% python3 -q
>>> import numpy as np
>>> from numpy import linalg as LA
>>> np.set_printoptions(precision=2, suppress=True, linewidth=160)
>>> def rnd(a):
...     return np.round(a, 2) + 0
... 
>>> M = np.load("out9.npy")
>>> M
array([[ 4.,  0.,  0.,  0.,  0.,  0.,  0.,  0.,  0.],
       [ 0.,  4.,  0.,  0.,  0.,  0.,  0.,  0.,  0.],
       [ 0.,  0., 20., 16.,  0.,  0.,  0., 16.,  0.],
       [ 0.,  0., 16., 20.,  0.,  0.,  0., 16.,  0.],
       [ 0.,  0.,  0.,  0.,  4.,  0.,  0.,  0.,  0.],
       [ 0.,  0.,  0.,  0.,  0.,  4.,  0.,  0.,  0.],
       [ 0.,  0.,  0.,  0.,  0.,  0.,  4.,  0.,  0.],
       [ 0.,  0., 16., 16.,  0.,  0.,  0., 20.,  0.],
       [ 0.,  0.,  0.,  0.,  0.,  0.,  0.,  0.,  4.]])
>>> (LA.matrix_power((M != 0) + (M.T != 0) + np.eye(9), 9) > 0).astype(int)
array([[1, 0, 0, 0, 0, 0, 0, 0, 0],
       [0, 1, 0, 0, 0, 0, 0, 0, 0],
       [0, 0, 1, 1, 0, 0, 0, 1, 0],
       [0, 0, 1, 1, 0, 0, 0, 1, 0],
       [0, 0, 0, 0, 1, 0, 0, 0, 0],
       [0, 0, 0, 0, 0, 1, 0, 0, 0],
       [0, 0, 0, 0, 0, 0, 1, 0, 0],
       [0, 0, 1, 1, 0, 0, 0, 1, 0],
       [0, 0, 0, 0, 0, 0, 0, 0, 1]])
>>> m1 = np.load("test0.npy")
>>> m1
array([[ 11.,   6.,   7.,  -8.],
       [ 16.,  12.,  -4.,  -4.],
       [ 38.,  24.,  16., -26.],
       [ 38.,  24.,  10., -20.]])
>>> proj = np.triu(np.array([[0, -3, -1, 0], [-1, -2, -1, -2], [3, -1, 2, 2], [3, 0, 0, -3]]), 1) + np.eye(4)
>>> out = proj @ m1 @ LA.inv(proj)
>>> np.trace(out), np.trace(m1)
(np.float64(19.0), np.float64(19.0))
>>> proj @ m1 - m1 @ proj
array([[ -86.,  -27.,   13.,   36.],
       [-114.,  -24.,   -8.,   98.],
       [  76.,  162.,   82.,  -24.],
       [   0.,  114.,   62.,   28.]])
>>> np.kron(np.eye(2, dtype=int), m1)
array([[ 11.,   6.,   7.,  -8.,   0.,   0.,   0.,  -0.],
       [ 16.,  12.,  -4.,  -4.,   0.,   0.,  -0.,  -0.],
       [ 38.,  24.,  16., -26.,   0.,   0.,   0.,  -0.],
       [ 38.,  24.,  10., -20.,   0.,   0.,   0.,  -0.],
       [  0.,   0.,   0.,  -0.,  11.,   6.,   7.,  -8.],
       [  0.,   0.,  -0.,  -0.,  16.,  12.,  -4.,  -4.],
       [  0.,   0.,   0.,  -0.,  38.,  24.,  16., -26.],
       [  0.,   0.,   0.,  -0.,  38.,  24.,  10., -20.]])
>>> rnd(LA.det(m1.T))
np.float64(0.0)
>>> np.einsum("ii->", m1)
np.float64(19.0)
>>> np.einsum("ij,ji->", m1, m1)
np.float64(133.0)
>>> blk = np.stack([m1, 3 * m1, m1[::-1]])
>>> np.einsum("bij,cij->bc", blk, blk)
array([[ 6174., 18522.,  3456.],
       [18522., 55566., 10368.],
       [ 3456., 10368.,  6174.]])
>>> blk.sum(axis=0)
array([[  82.,   48.,   38.,  -52.],
       [ 102.,   72.,    0.,  -42.],
       [ 168.,  108.,   60., -108.],
       [ 163.,  102.,   47.,  -88.]])
>>> rnd(LA.det(blk))
array([0., 0., 0.])
>>> rnd(LA.norm(blk, axis=(1, 2)))
array([ 78.57, 235.72,  78.57])
>>> LA.matrix_rank(blk.reshape(3, -1))
np.int64(2)
>>> U, sig, Vt = LA.svd(m1)
>>> rnd(sig)
array([77.63, 12.03,  1.5 ,  0.  ])
>>> out = U[:, :3] @ np.diag(sig[:3]) @ Vt[:3]
>>> rnd(LA.norm(m1 - out) / LA.norm(m1))
np.float64(0.0)
>>> LA.matrix_rank(m1, rtol=0.05)
np.int64(2)
>>> LA.matrix_rank(out)
np.int64(3)
>>> rnd(out)
array([[ 11.,   6.,   7.,  -8.],
       [ 16.,  12.,  -4.,  -4.],
       [ 38.,  24.,  16., -26.],
       [ 38.,  24.,  10., -20.]])
>>> rnd(np.abs(m1 - out).max())
np.float64(0.0)
>>> K = np.load("arr.npy")
>>> K
array([[3, 1, 3, 1, 0, 2, 0, 2, 2, 1, 2, 2, 3, 1],
       [1, 3, 1, 3, 1, 0, 2, 0, 2, 2, 1, 2, 2, 3],
       [3, 1, 3, 1, 3, 1, 0, 2, 0, 2, 2, 1, 2, 2],
       [2, 3, 1, 3, 1, 3, 1, 0, 2, 0, 2, 2, 1, 2],
       [2, 2, 3, 1, 3, 1, 3, 1, 0, 2, 0, 2, 2, 1],
       [1, 2, 2, 3, 1, 3, 1, 3, 1, 0, 2, 0, 2, 2],
       [2, 1, 2, 2, 3, 1, 3, 1, 3, 1, 0, 2, 0, 2],
       [2, 2, 1, 2, 2, 3, 1, 3, 1, 3, 1, 0, 2, 0],
       [0, 2, 2, 1, 2, 2, 3, 1, 3, 1, 3, 1, 0, 2],
       [2, 0, 2, 2, 1, 2, 2, 3, 1, 3, 1, 3, 1, 0],
       [0, 2, 0, 2, 2, 1, 2, 2, 3, 1, 3, 1, 3, 1],
       [1, 0, 2, 0, 2, 2, 1, 2, 2, 3, 1, 3, 1, 3],
       [3, 1, 0, 2, 0, 2, 2, 1, 2, 2, 3, 1, 3, 1],
       [1, 3, 1, 0, 2, 0, 2, 2, 1, 2, 2, 3, 1, 3]])
>>> x = np.array([0, 0, 3, -2, -1, 3, 3, 1, 2, 0, -3, -3, -2, -3])
>>> y = K @ x
>>> y
array([ -2, -16, -10,  -8,   4,   0,   6,   7,   6,   4, -10,  -4,  -8, -15])
>>> rnd(LA.solve(K, y + K[:, 0]))
array([ 1.,  0.,  3., -2., -1.,  3.,  3.,  1.,  2.,  0., -3., -3., -2., -3.])
>>> rnd(LA.solve(K, y))
array([ 0.,  0.,  3., -2., -1.,  3.,  3.,  1.,  2.,  0., -3., -3., -2., -3.])
>>> U, sig, Vt = LA.svd(K, full_matrices=False)
>>> rnd(sig / sig[0])
array([1.  , 0.28, 0.28, 0.19, 0.19, 0.18, 0.18, 0.13, 0.11, 0.11, 0.08, 0.08, 0.06, 0.06])
>>> rnd(sig)
array([23.  ,  6.45,  6.45,  4.32,  4.32,  4.03,  4.03,  3.  ,  2.47,  2.47,  1.83,  1.83,  1.42,  1.42])
>>> U.shape, sig.shape, Vt.shape
((14, 14), (14,), (14, 14))
>>> A = np.loadtxt("x.csv", delimiter=",")
>>> A
array([[4., 1., 1., 1., 1., 1., 1., 1., 1., 1., 1., 1., 1., 1.],
       [1., 4., 1., 1., 1., 1., 1., 1., 1., 1., 1., 1., 1., 1.],
       [1., 1., 4., 1., 1., 1., 1., 1., 1., 1., 1., 1., 1., 1.],
       [1., 1., 1., 4., 1., 1., 1., 1., 1., 1., 1., 1., 1., 1.],
       [1., 1., 1., 1., 4., 1., 1., 1., 1., 1., 1., 1., 1., 1.],
       [1., 1., 1., 1., 1., 4., 1., 1., 1., 1., 1., 1., 1., 1.],
       [1., 1., 1., 1., 1., 1., 4., 1., 1., 1., 1., 1., 1., 1.],
       [1., 1., 1., 1., 1., 1., 1., 4., 1., 1., 1., 1., 1., 1.],
       [1., 1., 1., 1., 1., 1., 1., 1., 4., 1., 1., 1., 1., 1.],
       [1., 1., 1., 1., 1., 1., 1., 1., 1., 4., 1., 1., 1., 1.],
       [1., 1., 1., 1., 1., 1., 1., 1., 1., 1., 4., 1., 1., 1.],
       [1., 1., 1., 1., 1., 1., 1., 1., 1., 1., 1., 4., 1., 1.],
       [1., 1., 1., 1., 1., 1., 1., 1., 1., 1., 1., 1., 4., 1.],
       [1., 1., 1., 1., 1., 1., 1., 1., 1., 1., 1., 1., 1., 4.]])
>>> # symmetric, so the eigenvalues are real
>>> u, r1 = A[4], A[5]
>>> u @ u
np.float64(29.0)
>>> u @ r1
np.float64(20.0)
>>> p = (u @ r1) / (u @ u) * u
>>> rnd(LA.norm(u + r1) ** 2 + LA.norm(u - r1) ** 2)
np.float64(116.0)
>>> w, vecs = LA.eigh(A)
>>> rnd(LA.eigvalsh(A + -3 * np.eye(14)))
array([ 0.,  0.,  0.,  0.,  0.,  0.,  0.,  0.,  0.,  0.,  0.,  0.,  0., 14.])
>>> np.abs(vecs[:, -1]).round(6).argmax()
np.int64(0)
>>> rnd(w)
array([ 3.,  3.,  3.,  3.,  3.,  3.,  3.,  3.,  3.,  3.,  3.,  3.,  3., 17.])
>>> np.unique(w.round(6) + 0, return_counts=True)[1]
array([13,  1])
>>> rnd(np.abs(vecs[:, -1]))
array([0.27, 0.27, 0.27, 0.27, 0.27, 0.27, 0.27, 0.27, 0.27, 0.27, 0.27, 0.27, 0.27, 0.27])
>>> rnd(LA.svd(A, compute_uv=False))
array([17.,  3.,  3.,  3.,  3.,  3.,  3.,  3.,  3.,  3.,  3.,  3.,  3.,  3.])
>>> W0 = np.loadtxt("case7.csv", delimiter=",")
>>> W0
array([[ 0.,  0., -2.,  2.,  2.,  0.,  0., -2., -1.,  0.,  2.,  2.,  1., -2.],
       [ 0.,  0.,  2., -1.,  1.,  2.,  1.,  1., -1., -1.,  1.,  1., -1.,  0.],
       [ 0.,  0.,  0.,  0.,  2.,  1.,  2.,  0., -1.,  1.,  1.,  0.,  0., -2.],
       [ 0.,  0.,  0.,  0., -1.,  1.,  2.,  2.,  2., -1.,  0., -2.,  1., -2.],
       [ 0.,  0.,  0.,  0.,  0., -1., -2., -1.,  2., -1.,  1.,  0., -2.,  1.],
       [ 0.,  0.,  0.,  0.,  0.,  0.,  0., -2., -1.,  1., -2.,  2., -2.,  2.],
       [ 0.,  0.,  0.,  0.,  0.,  0.,  0.,  2., -2.,  2.,  1., -1.,  0.,  0.],
       [ 0.,  0.,  0.,  0.,  0.,  0.,  0.,  0.,  0.,  1.,  0.,  0.,  2.,  1.],
       [ 0.,  0.,  0.,  0.,  0.,  0.,  0.,  0.,  0.,  0.,  2.,  0.,  0.,  1.],
       [ 0.,  0.,  0.,  0.,  0.,  0.,  0.,  0.,  0.,  0., -2., -1.,  1., -2.],
       [ 0.,  0.,  0.,  0.,  0.,  0.,  0.,  0.,  0.,  0.,  0., -2.,  0., -2.],
       [ 0.,  0.,  0.,  0.,  0.,  0.,  0.,  0.,  0.,  0.,  0.,  0., -1.,  0.],
       [ 0.,  0.,  0.,  0.,  0.,  0.,  0.,  0.,  0.,  0.,  0.,  0.,  0.,  2.],
       [ 0.,  0.,  0.,  0.,  0.,  0.,  0.,  0.,  0.,  0.,  0.,  0.,  0.,  0.]])
>>> # rank 11
>>> x = np.array([5, 4, 5, 4, 5, 5, 0, 5, 1, 2, 1, 3, 2, 3])
>>> a = np.maximum(W0 @ x, 0)
>>> np.maximum(W0 @ (3 * x), 0)
array([ 3., 75., 33.,  0.,  0.,  0., 30., 27., 15.,  0.,  0.,  0., 18.,  0.])
>>> a
array([ 1., 25., 11.,  0.,  0.,  0., 10.,  9.,  5.,  0.,  0.,  0.,  6.,  0.])
>>> np.flatnonzero(a > 1e-9)
array([ 0,  1,  2,  6,  7,  8, 12])
>>> x = np.array([3, 5, -5, -3, -3, 4, 1, -4, 0, 3, 1, 5, -4, -4])
>>> LA.norm(W0 @ x) <= LA.norm(W0, 2) * LA.norm(x) + 1e-9
np.True_
>>> np.einsum("ij,j->i", W0, x)
array([22.,  2., 12., -8.,  0., 19., -6., -9., -2., -3., -2.,  4., -8.,  0.])
>>> W0 @ (2 * x)
array([ 44.,   4.,  24., -16.,   0.,  38., -12., -18.,  -4.,  -6.,  -4.,   8., -16.,   0.])
>>> (W0 @ x).argmax()
np.int64(0)
>>> W0 @ np.eye(14)[10]
array([ 2.,  1.,  1.,  0.,  1., -2.,  1.,  0.,  2., -2.,  0.,  0.,  0.,  0.])
>>> out = np.array([[1, 1],
...     [0, 1],
...     [1, 1],
...     [0, 2],
...     [2, 0],
...     [1, 0],
...     [1, 0],
...     [1, 0],
...     [0, 2],
...     [0, 0],
...     [2, 2],
...     [0, 1],
...     [1, 2],
...     [1, 0]])
>>> np.vstack([W0, out.T]).shape
(16, 14)
>>> np.einsum("ik,kj->ij", W0, out)
array([[ 3.,  8.],
       [ 9., -1.],
       [ 7.,  0.],
       [ 2.,  4.],
       [-3.,  2.],
       [-6., -8.],
       [ 4., -3.],
       [ 3.,  4.],
       [ 5.,  4.],
       [-5., -3.],
       [-2., -2.],
       [-1., -2.],
       [ 2.,  0.],
       [ 0.,  0.]])
>>> np.einsum("ij,ij->i", W0, W0)
array([30., 17., 16., 24., 17., 22., 14.,  6.,  5., 10.,  8.,  1.,  4.,  0.])
>>> arr = np.load("mat.npy")
>>> arr
array([[5, 3, 0, 3, 0, 0, 0, 5, 5],
       [1, 4, 0, 0, 0, 4, 0, 5, 3],
       [0, 0, 0, 0, 5, 0, 2, 0, 0],
       [2, 5, 0, 5, 0, 4, 0, 4, 1],
       [0, 0, 0, 0, 1, 0, 5, 0, 0],
       [3, 1, 0, 1, 0, 3, 0, 0, 0],
       [0, 0, 1, 0, 0, 0, 4, 0, 0],
       [1, 3, 0, 3, 0, 4, 0, 1, 2],
       [0, 2, 0, 2, 0, 4, 0, 3, 1]])
>>> x = np.array([0, 1, 3, 0, 1, 1, 0, 2, 1])
>>> a = np.maximum(arr @ x, 0)
>>> a
array([18, 21,  5, 18,  1,  4,  3, 11, 13])
>>> E = np.loadtxt("block19.csv", delimiter=",")
>>> rnd(E)
array([[-2.24, -1.08, -1.57,  0.5 , -0.31],
       [-0.16, -1.51,  1.58, -0.27, -2.03],
       [ 1.12, -1.27, -0.04,  2.43,  0.5 ],
       [ 1.44, -1.56, -1.48, -1.52,  0.09],
       [-0.8 , -1.23,  1.35, -0.69,  2.13]])
>>> out = K ** -1
Traceback (most recent call last):
  File "<python-input-82>", line 1, in <module>
    out = K ** -1
          ~~^^~~~
ValueError: Integers to negative integer powers are not allowed.
>>> out = LA.inv(K)
>>> rnd(LA.det(K) * LA.det(out))
np.float64(1.0)
>>> np.allclose(out, K.T)
False
>>> U, sig = LA.svd(E)
Traceback (most recent call last):
  File "<python-input-86>", line 1, in <module>
    U, sig = LA.svd(E)
    ^^^^^^
ValueError: too many values to unpack (expected 2)
>>> U, sig, Vt = LA.svd(E, full_matrices=False)
>>> rnd(np.cumsum(sig ** 2) / np.sum(sig ** 2))
array([0.2, 0.4, 0.6, 0.8, 1. ])
>>> rnd(U.T @ U)
array([[1., 0., 0., 0., 0.],
       [0., 1., 0., 0., 0.],
       [0., 0., 1., 0., 0.],
       [0., 0., 0., 1., 0.],
       [0., 0., 0., 0., 1.]])
>>> np.allclose(U * sig @ Vt, E)
True
>>> rnd(LA.svd(E, compute_uv=False))
array([3., 3., 3., 3., 3.])
>>> rnd(LA.norm(E, axis=0))
array([3., 3., 3., 3., 3.])
>>> out = LA.inv(E)
>>> rnd(LA.det(E) * LA.det(out))
np.float64(1.0)
>>> rnd(out)
array([[-0.25, -0.02,  0.12,  0.16, -0.09],
       [-0.12, -0.17, -0.14, -0.17, -0.14],
       [-0.17,  0.18,  0.  , -0.16,  0.15],
       [ 0.06, -0.03,  0.27, -0.17, -0.08],
       [-0.03, -0.23,  0.06,  0.01,  0.24]])
>>> np.allclose(out, E.T)
False
>>> feats = np.load("data.npy")
>>> rnd(feats)
array([[ 0.37,  0.17, -0.02, -0.07,  0.27, -0.25, -0.07, -0.06, -0.06,  0.  , -0.23],
       [ 0.17,  0.25,  0.09, -0.23,  0.15, -0.03,  0.14,  0.09, -0.06, -0.2 , -0.07],
       [-0.02,  0.09,  0.12, -0.01, -0.04,  0.08,  0.21, -0.03, -0.13, -0.15, -0.05],
       [-0.07, -0.23, -0.01,  0.71,  0.17,  0.16,  0.  , -0.29,  0.03, -0.02, -0.1 ],
       [ 0.27,  0.15, -0.04,  0.17,  0.58,  0.02, -0.12,  0.06,  0.23, -0.22, -0.06],
       [-0.25, -0.03,  0.08,  0.16,  0.02,  0.33,  0.16,  0.08,  0.11, -0.23,  0.18],
       [-0.07,  0.14,  0.21,  0.  , -0.12,  0.16,  0.39, -0.06, -0.24, -0.25, -0.07],
       [-0.06,  0.09, -0.03, -0.29,  0.06,  0.08, -0.06,  0.26,  0.19, -0.09,  0.2 ],
       [-0.06, -0.06, -0.13,  0.03,  0.23,  0.11, -0.24,  0.19,  0.35, -0.02,  0.21],
       [ 0.  , -0.2 , -0.15, -0.02, -0.22, -0.23, -0.25, -0.09, -0.02,  0.38, -0.03],
       [-0.23, -0.07, -0.05, -0.1 , -0.06,  0.18, -0.07,  0.2 ,  0.21, -0.03,  0.27]])
>>> # applying it twice changes nothing
>>> w, vecs = LA.eigh(feats)
>>> rnd(w.sum()), np.trace(feats)
(np.float64(4.0), np.float64(4.0))
>>> rnd(LA.svd(feats, compute_uv=False))
array([1., 1., 1., 1., 0., 0., 0., 0., 0., 0., 0.])
>>> rnd(LA.eigvalsh(feats + 5 * np.eye(11)))
array([5., 5., 5., 5., 5., 5., 5., 6., 6., 6., 6.])
>>> rnd(vecs @ np.diag(w) @ vecs.T)
array([[ 0.37,  0.17, -0.02, -0.07,  0.27, -0.25, -0.07, -0.06, -0.06,  0.  , -0.23],
       [ 0.17,  0.25,  0.09, -0.23,  0.15, -0.03,  0.14,  0.09, -0.06, -0.2 , -0.07],
       [-0.02,  0.09,  0.12, -0.01, -0.04,  0.08,  0.21, -0.03, -0.13, -0.15, -0.05],
       [-0.07, -0.23, -0.01,  0.71,  0.17,  0.16,  0.  , -0.29,  0.03, -0.02, -0.1 ],
       [ 0.27,  0.15, -0.04,  0.17,  0.58,  0.02, -0.12,  0.06,  0.23, -0.22, -0.06],
       [-0.25, -0.03,  0.08,  0.16,  0.02,  0.33,  0.16,  0.08,  0.11, -0.23,  0.18],
       [-0.07,  0.14,  0.21,  0.  , -0.12,  0.16,  0.39, -0.06, -0.24, -0.25, -0.07],
       [-0.06,  0.09, -0.03, -0.29,  0.06,  0.08, -0.06,  0.26,  0.19, -0.09,  0.2 ],
       [-0.06, -0.06, -0.13,  0.03,  0.23,  0.11, -0.24,  0.19,  0.35, -0.02,  0.21],
       [ 0.  , -0.2 , -0.15, -0.02, -0.22, -0.23, -0.25, -0.09, -0.02,  0.38, -0.03],
       [-0.23, -0.07, -0.05, -0.1 , -0.06,  0.18, -0.07,  0.2 ,  0.21, -0.03,  0.27]])
>>> np.unique(w.round(6) + 0, return_counts=True)[1]
array([7, 4])
